% ipython --no-banner

In [1]: import numpy as np

In [2]: from numpy import linalg as LA

In [3]: np.set_printoptions(suppress=True, linewidth=100)

In [4]: arr = np.load("block16.npy")

In [5]: print(arr)
[[-6 -2  2  0]
 [ 3  1 -1  0]]

In [6]: # looks like rank 1

In [7]: rk = LA.matrix_rank(arr)

In [8]: rk
Out[8]: np.int64(1)

In [9]: ns = LA.svd(arr)[2][rk:].T

In [10]: np.round(ns @ ns.T, 1)
Out[10]: 
array([[ 0.2, -0.3,  0.3,  0. ],
       [-0.3,  0.9,  0.1,  0. ],
       [ 0.3,  0.1,  0.9,  0. ],
       [ 0. ,  0. ,  0. ,  1. ]])

In [11]: np.allclose(arr @ ns, 0)
Out[11]: True

In [12]: [int(LA.matrix_rank(np.delete(arr, i, axis=0))) for i in range(2)]
Out[12]: [1, 1]

In [13]: print([int(LA.matrix_rank(arr[:i])) for i in range(1, len(arr) + 1)])
[1, 1]

In [14]: LA.matrix_rank(arr)
Out[14]: np.int64(1)

In [15]: np.abs(arr).max()
Out[15]: np.int64(6)

In [16]: arr.shape
Out[16]: (2, 4)

In [17]: print(np.round(LA.svd(arr, compute_uv=False), 1) + 0)
[7.4 0. ]

In [18]: np.count_nonzero(arr)
Out[18]: np.int64(6)

In [19]: W1 = np.array([[3, 1, -9, 8], [7, -4, -6, 2], [1, 2, -5, -3], [7, 2, 8, 9]])

In [20]: beta = np.array([-2, 2, -1, -2])

In [21]: hid = np.maximum(arr @ W1 + beta, 0)

In [22]: (hid > 0).astype(int)
Out[22]: 
array([[0, 1, 1, 0],
       [1, 0, 0, 1]])

In [23]: hid
Out[23]: 
array([[ 0,  8, 55,  0],
       [13,  0,  0, 27]])

In [24]: W2 = np.array([[0, 1], [0, 1], [0, 1], [1, 0]])

In [25]: W1 @ W2
Out[25]: 
array([[ 8, -5],
       [ 2, -3],
       [-3, -2],
       [ 9, 17]])

In [26]: ang = np.radians(30)

In [27]: R = np.eye(4)

In [28]: R[1, 1] = R[3, 3] = np.cos(ang)

In [29]: R[1, 3], R[3, 1] = -np.sin(ang), np.sin(ang)

In [30]: R.round(1)
Out[30]: 
array([[ 1. ,  0. ,  0. ,  0. ],
       [ 0. ,  0.9,  0. , -0.5],
       [ 0. ,  0. ,  1. ,  0. ],
       [ 0. ,  0.5,  0. ,  0.9]])

In [31]: M2 = hid @ R.T

In [32]: np.allclose(hid @ hid.T, M2 @ M2.T)
Out[32]: True

In [33]: round(float(LA.det(R)), 1), np.round(np.trace(R), 1)
Out[33]: (1.0, np.float64(3.7))

In [34]: np.allclose(LA.norm(hid, axis=1), LA.norm(M2, axis=1))
Out[34]: True

In [35]: np.round(LA.svd(hid, compute_uv=False), 1), np.round(LA.svd(M2, compute_uv=False), 1)
Out[35]: (array([55.6, 30. ]), array([55.6, 30. ]))

In [36]: X = np.loadtxt("w.csv", delimiter=",")

In [37]: X
Out[37]: 
array([[0., 3., 0., 3.],
       [3., 1., 3., 1.],
       [0., 3., 0., 3.],
       [3., 1., 3., 1.]])

In [38]: # columns 0 and 2 are equal

In [39]: M2 = X / LA.norm(X, axis=1, keepdims=True)

In [40]: G = M2 @ M2.T

In [41]: print(np.argwhere(np.triu(np.abs(G) > 0.95, 1)))
[[0 2]
 [1 3]]

In [42]: print(np.round(LA.norm(M2, axis=1), 1))
[1. 1. 1. 1.]

In [43]: G.round(1)
Out[43]: 
array([[1. , 0.3, 1. , 0.3],
       [0.3, 1. , 0.3, 1. ],
       [1. , 0.3, 1. , 0.3],
       [0.3, 1. , 0.3, 1. ]])

In [44]: print((G - 2 * np.eye(4)).round(6).argmax(axis=1))
[2 3 0 1]

In [45]: (np.abs(G) > 0.9).astype(int)
Out[45]: 
array([[1, 0, 1, 0],
       [0, 1, 0, 1],
       [1, 0, 1, 0],
       [0, 1, 0, 1]])
